$ python3 -q
>>> import numpy as np
>>> np.set_printoptions(precision=2, suppress=True, linewidth=200)
>>> E = np.loadtxt("test19.csv", delimiter=",")
>>> E
array([[ 0.6 , -1.  ,  1.4 , -0.2 , -0.4 , -1.1 , -0.9 ,  0.5 ,  0.4 ],
       [ 1.  , -0.4 ,  0.6 ,  1.2 ,  0.8 , -0.5 ,  0.7 , -1.1 , -0.4 ],
       [ 0.45,  0.84, -0.7 ,  0.71,  0.02,  0.15,  0.81, -0.67,  0.41],
       [ 0.5 ,  0.8 , -0.7 ,  0.8 ,  0.1 ,  0.2 ,  0.8 , -0.7 ,  0.4 ]])
>>> x0 = np.array([0, 1, 0, 2, 3, 2, 3, 2, 0])
>>> a = np.maximum(E @ x0, 0)
>>> E * (a > 1e-9)[:, None]
array([[ 0.  , -0.  ,  0.  , -0.  , -0.  , -0.  , -0.  ,  0.  ,  0.  ],
       [ 1.  , -0.4 ,  0.6 ,  1.2 ,  0.8 , -0.5 ,  0.7 , -1.1 , -0.4 ],
       [ 0.45,  0.84, -0.7 ,  0.71,  0.02,  0.15,  0.81, -0.67,  0.41],
       [ 0.5 ,  0.8 , -0.7 ,  0.8 ,  0.1 ,  0.2 ,  0.8 , -0.7 ,  0.4 ]])
>>> E.T @ a
array([ 7.02,  5.08, -3.49,  9.87,  3.12, -0.27,  8.6 , -8.99,  1.84])
>>> t = np.deg2rad(120)
>>> X = np.eye(7)
>>> X[np.ix_([5, 3], [5, 3])] = [[np.cos(t), -np.sin(t)], [np.sin(t), np.cos(t)]]
>>> X
array([[ 1.  ,  0.  ,  0.  ,  0.  ,  0.  ,  0.  ,  0.  ],
       [ 0.  ,  1.  ,  0.  ,  0.  ,  0.  ,  0.  ,  0.  ],
       [ 0.  ,  0.  ,  1.  ,  0.  ,  0.  ,  0.  ,  0.  ],
       [ 0.  ,  0.  ,  0.  , -0.5 ,  0.  ,  0.87,  0.  ],
       [ 0.  ,  0.  ,  0.  ,  0.  ,  1.  ,  0.  ,  0.  ],
       [ 0.  ,  0.  ,  0.  , -0.87,  0.  , -0.5 ,  0.  ],
       [ 0.  ,  0.  ,  0.  ,  0.  ,  0.  ,  0.  ,  1.  ]])
>>> f, v = X[3], X[6]
>>> round(f @ f, 2)
np.float64(1.0)
>>> f @ v
np.float64(0.0)
>>> pr = (f @ v) / (f @ f) * f
>>> round(np.linalg.norm(f + v) ** 2 + np.linalg.norm(f - v) ** 2, 2)
np.float64(4.0)
>>> pr
array([ 0.,  0.,  0., -0.,  0.,  0.,  0.])
>>> print((v - pr) @ f)
0.0
>>> v - pr
array([0., 0., 0., 0., 0., 0., 1.])
>>> K = np.load("data.npy")
>>> K
array([[  1,  -3,   9, -27],
       [  1,  -2,   4,  -8],
       [  1,  -1,   1,  -1],
       [  1,   0,   0,   0]])
>>> rng = np.random.default_rng(539)
>>> idx = rng.permutation(4)
>>> other = K[:, idx] * rng.choice([-1, 1], 4)
>>> other
array([[27,  1,  9,  3],
       [ 8,  1,  4,  2],
       [ 1,  1,  1,  1],
       [ 0,  1,  0,  0]])
>>> U, _, Vh = np.linalg.svd(K.T @ other)
>>> np.round(np.linalg.lstsq(K, other)[0], 2) + 0
array([[ 0.,  1.,  0.,  0.],
       [ 0.,  0.,  0., -1.],
       [ 0.,  0.,  1.,  0.],
       [-1.,  0.,  0.,  0.]])
>>> np.round(U @ Vh, 2) + 0
array([[ 0.,  1.,  0.,  0.],
       [ 0.,  0.,  0., -1.],
       [ 0.,  0.,  1.,  0.],
       [-1.,  0.,  0.,  0.]])
>>> np.round(np.linalg.norm(other), 2)
np.float64(30.17)
>>> other.sum(axis=1)
array([40, 15,  4,  1])
>>> print(round(np.log10(np.linalg.cond(K))))
2
>>> np.linalg.matrix_rank(K, rtol=0.1)
np.int64(1)
>>> print(np.linalg.cond(K) > 100)
True
>>> np.round(np.linalg.norm(K, 2) / np.linalg.norm(K), 2)
np.float64(1.0)
>>> F = np.array([[4.0, 1.0, 1.0, 1.0, 1.0],
...     [1.0, 4.0, 1.0, 1.0, 1.0],
...     [1.0, 1.0, 4.0, 1.0, 1.0],
...     [1.0, 1.0, 1.0, 4.0, 1.0],
...     [1.0, 1.0, 1.0, 1.0, 4.0]])
>>> F
array([[4., 1., 1., 1., 1.],
       [1., 4., 1., 1., 1.],
       [1., 1., 4., 1., 1.],
       [1., 1., 1., 4., 1.],
       [1., 1., 1., 1., 4.]])
>>> f, v = F[3], F[1]
>>> f @ f
np.float64(20.0)
>>> pr = (f @ v) / (f @ f) * f
>>> round(float((v - pr) @ f), 2)
-0.0
>>> np.round(np.linalg.norm(f + v) ** 2 + np.linalg.norm(f - v) ** 2, 2)
np.float64(80.0)
>>> pr
array([0.55, 0.55, 0.55, 2.2 , 0.55])
>>> other = F[0, 0] * F[1:] - np.outer(F[1:, 0], F[0])
>>> other
array([[ 0., 15.,  3.,  3.,  3.],
       [ 0.,  3., 15.,  3.,  3.],
       [ 0.,  3.,  3., 15.,  3.],
       [ 0.,  3.,  3.,  3., 15.]])
>>> np.flatnonzero(~other.round(6).any(axis=1))
array([], dtype=int64)
>>> t = np.radians(90)
>>> R = np.eye(5)
>>> R[0, 0] = R[1, 1] = np.cos(t)
>>> R[0, 1], R[1, 0] = -np.sin(t), np.sin(t)
>>> R.round(2) + 0
array([[ 0., -1.,  0.,  0.,  0.],
       [ 1.,  0.,  0.,  0.,  0.],
       [ 0.,  0.,  1.,  0.,  0.],
       [ 0.,  0.,  0.,  1.,  0.],
       [ 0.,  0.,  0.,  0.,  1.]])
>>> other = F @ R.T
>>> np.round(np.linalg.det(R), 2), np.trace(R)
(np.float64(1.0), np.float64(3.0))
>>> np.linalg.svd(F, compute_uv=False), np.linalg.svd(other, compute_uv=False)
(array([8., 3., 3., 3., 3.]), array([8., 3., 3., 3., 3.]))
>>> other
array([[-1.,  4.,  1.,  1.,  1.],
       [-4.,  1.,  1.,  1.,  1.],
       [-1.,  1.,  4.,  1.,  1.],
       [-1.,  1.,  1.,  4.,  1.],
       [-1.,  1.,  1.,  1.,  4.]])
>>> print(np.abs(other - F).max(axis=0))
[5. 3. 0. 0. 0.]
>>> np.einsum("ij,ji->", F, F)
np.float64(100.0)
>>> np.poly(F)
array([   1.,  -20.,  150., -540.,  945., -648.])
>>> print(round(float(np.linalg.eigvals(F).sum().real), 2))
20.0
>>> np.einsum("ii->", F)
np.float64(20.0)
>>> w, V = np.linalg.eig(F)
>>> np.sort(np.linalg.eigvals(F @ F))
array([ 9.,  9.,  9.,  9., 64.])
>>> np.sort(np.linalg.eigvals(F.T))
array([3., 3., 3., 3., 8.])
>>> J = np.load("w.npy")
>>> J
array([[ 0.8, -2.5, -0.9, -0.2,  0.4,  0.1],
       [ 1. ,  0.5,  1.2, -0.2,  0.5,  0.3],
       [ 0.3,  0.9, -1.7,  0.8, -1.2,  2.6],
       [ 0.2,  2.7,  0.1, -0.8, -0.4, -1.3],
       [-1.3,  0.6, -0.1,  0.6,  1. ,  1.4],
       [-0.2,  0.2, -0.1, -0.5, -1.3,  1.2],
       [ 0.5,  0.8, -1.4,  0.2,  0.3,  0. ]])
>>> x0 = np.array([5, -7, 1, -6, 5, -3])
>>> y = J @ x0
>>> print(y)
[ 23.5   5.5 -25.1 -11.1 -13.6  -9.6  -4.2]
>>> np.linalg.lstsq(J, y)[0]
array([ 5., -7.,  1., -6.,  5., -3.])
>>> y = y + 0.05 * rng.normal(size=7)
>>> y
array([ 23.55,   5.5 , -25.13, -11.23, -13.56,  -9.58,  -4.24])
>>> beta, *_ = np.linalg.lstsq(J, y)
>>> print(np.round(J.T @ (y - J @ beta), 2) + 0)
[0. 0. 0. 0. 0. 0.]
>>> np.round(np.linalg.norm(y - J @ beta), 2)
np.float64(0.03)
>>> np.unravel_index(np.abs(J).argmax(), J.shape)
(np.int64(3), np.int64(1))
>>> np.abs(J).max()
np.float64(2.7)
>>> np.diff(J, axis=0)
array([[ 0.2,  3. ,  2.1,  0. ,  0.1,  0.2],
       [-0.7,  0.4, -2.9,  1. , -1.7,  2.3],
       [-0.1,  1.8,  1.8, -1.6,  0.8, -3.9],
       [-1.5, -2.1, -0.2,  1.4,  1.4,  2.7],
       [ 1.1, -0.4,  0. , -1.1, -2.3, -0.2],
       [ 0.7,  0.6, -1.3,  0.7,  1.6, -1.2]])
>>> J.mean(axis=0)
array([ 0.19,  0.46, -0.41, -0.01, -0.1 ,  0.61])
>>> np.linalg.matrix_rank(J)
np.int64(6)
>>> x0 = np.array([-8, -6, -3, 9, 0, 8])
>>> a = np.maximum(J @ x0, 0)
>>> a
array([10.3,  0. , 25.3,  0. , 23.7,  5.8,  0. ])
>>> np.tanh(J @ x0)
array([ 1.  , -1.  ,  1.  , -1.  ,  1.  ,  1.  , -0.99])
>>> np.maximum(J @ (3 * x0), 0)
array([30.9,  0. , 75.9,  0. , 71.1, 17.4,  0. ])
>>> w1 = np.array([[2, 0], [-2, -2], [0, 0], [0, 1], [-1, 1], [0, -1]])
>>> beta = np.array([0, 3])
>>> hid = np.maximum(J @ w1 + beta, 0)
>>> np.linalg.matrix_rank(hid)
np.int64(2)
>>> (hid > 0).mean(axis=0)
array([0.43, 0.57])
>>> W2 = np.array([[-3, 4], [-3, 4]])
>>> w1 @ W2
array([[ -6,   8],
       [ 12, -16],
       [  0,   0],
       [ -3,   4],
       [  0,   0],
       [  3,  -4]])
>>> hid @ W2
array([[-42.9,  57.2],
       [ -7.5,  10. ],
       [  0. ,   0. ],
       [  0. ,   0. ],
       [ -6. ,   8. ],
       [ -1.5,   2. ],
       [ -5.7,   7.6]])
>>> P = J @ np.linalg.solve(J.T @ J, J.T)
>>> np.round(np.linalg.eigvalsh(P), 2) + 0
array([0., 1., 1., 1., 1., 1., 1.])
>>> P
array([[ 0.87,  0.03, -0.12, -0.16, -0.05,  0.14,  0.23],
       [ 0.03,  1.  ,  0.02,  0.03,  0.01, -0.03, -0.04],
       [-0.12,  0.02,  0.9 , -0.14, -0.04,  0.13,  0.2 ],
       [-0.16,  0.03, -0.14,  0.81, -0.06,  0.17,  0.27],
       [-0.05,  0.01, -0.04, -0.06,  0.98,  0.05,  0.08],
       [ 0.14, -0.03,  0.13,  0.17,  0.05,  0.85, -0.25],
       [ 0.23, -0.04,  0.2 ,  0.27,  0.08, -0.25,  0.6 ]])
>>> np.trace(P)
np.float64(6.0)
>>> mat = np.load("layer2.npy")
>>> mat
array([[-0.79,  0.47, -0.99,  0.16,  0.99,  0.66],
       [ 0.99, -0.79,  1.  , -0.86, -1.  , -0.98],
       [-0.48,  0.14, -0.81,  0.56,  0.64,  0.49],
       [ 0.92, -0.4 ,  1.  , -0.96, -0.98, -0.92],
       [ 0.63, -0.27,  0.94, -0.45, -0.89, -0.57],
       [ 0.25,  0.08,  0.35, -0.81,  0.23, -0.45],
       [ 0.97,  0.11,  1.  , -1.  , -0.32, -1.  ],
       [ 0.33,  0.22,  0.32, -0.97,  0.65, -0.67],
       [ 0.18, -0.06,  0.39, -0.16, -0.3 , -0.17],
       [ 0.85, -0.4 ,  0.99, -0.81, -0.97, -0.83],
       [ 0.08, -0.16,  0.35,  0.56, -0.59,  0.12],
       [ 0.24,  0.12,  0.27, -0.86,  0.38, -0.48],
       [-0.33,  0.23, -0.73, -0.31,  0.79,  0.15],
       [ 0.58, -0.12,  0.88, -0.81, -0.62, -0.65],
       [ 0.24, -0.32,  0.71,  0.81, -0.89,  0.14],
       [ 0.33, -0.08,  0.62, -0.45, -0.42, -0.35],
       [-0.24,  0.18, -0.59, -0.31,  0.68,  0.08],
       [ 0.41, -0.62,  0.94,  0.99, -1.  ,  0.41],
       [-0.89,  0.78, -1.  , -0.94,  1.  ,  0.47],
       [-0.59,  0.01, -0.85,  0.94,  0.28,  0.74],
       [ 0.25, -0.35,  0.75,  0.86, -0.92,  0.17],
       [-0.14,  0.27, -0.56, -0.81,  0.83, -0.21],
       [-0.1 , -0.38,  0.34,  0.98, -0.92,  0.62],
       [ 0.52, -0.25,  0.89, -0.16, -0.85, -0.42],
       [-0.79,  0.02, -0.96,  0.99,  0.44,  0.9 ],
       [-0.77,  0.09, -0.96,  0.98,  0.63,  0.87],
       [-0.89, -0.2 , -0.98,  1.  , -0.29,  0.98],
       [ 0.72,  0.29,  0.85, -1.  ,  0.71, -0.94],
       [ 0.38,  0.1 ,  0.54, -0.92,  0.25, -0.62],
       [-0.51, -0.23, -0.62,  0.99, -0.62,  0.81],
       [ 0.74, -0.4 ,  0.98, -0.31, -0.97, -0.64],
       [ 0.95, -0.54,  1.  , -0.94, -1.  , -0.95],
       [-0.95,  0.36, -1.  ,  0.99,  0.98,  0.97]])
>>> x0 = np.array([8, 5, 3, 5, 1, 4, 9])
>>> np.abs(np.linalg.eigvals(X))
array([1., 1., 1., 1., 1., 1., 1.])
>>> np.round(np.linalg.norm(x0), 2), round(float(np.linalg.norm(X @ x0)), 2)
(np.float64(14.87), 14.87)
>>> np.round(np.linalg.det(X), 2)
np.float64(1.0)
>>> x0 = np.array([-8, 3, -2, 4, -5, -6])
>>> y = mat @ x0
>>> np.linalg.solve(mat.T @ mat, mat.T @ y)
array([-8.,  3., -2.,  4., -5., -6.])
>>> np.linalg.lstsq(mat, y)[0]
array([-8.,  3., -2.,  4., -5., -6.])
>>> y = y + 0.1 * rng.normal(size=33)
>>> y
array([ 1.47, -4.78,  1.98, -3.91, -1.87, -4.19, -5.89, -5.69, -0.53, -3.35,  2.7 , -4.5 , -1.36, -2.95,  2.34, -1.8 , -1.47, -0.57,  0.05,  4.46,  2.44, -2.88,  3.78, -0.3 ,  4.63,  4.15,  7.97,
       -8.67, -5.15,  6.89, -1.75, -4.19,  4.01])
>>> beta, *_ = np.linalg.lstsq(mat, y)
>>> np.round(mat.T @ (y - mat @ beta), 2) + 0
array([0., 0., 0., 0., 0., 0.])
>>> beta
array([-7.94,  2.89, -2.09,  3.88, -5.02, -5.86])
>>> A = np.load("mat.npy")
>>> A
array([[-2, -2,  2],
       [ 0, -1,  0],
       [ 0,  0,  0]])
>>> idx = rng.permutation(3)
>>> idx
array([1, 0, 2])
>>> other = A[idx][:, idx]
>>> other
array([[-1,  0,  0],
       [-2, -2,  2],
       [ 0,  0,  0]])
>>> print(np.round(np.linalg.det(other), 2), np.round(np.linalg.det(A[idx]), 2))
0.0 0.0
>>> np.diag(other)
array([-1, -2,  0])
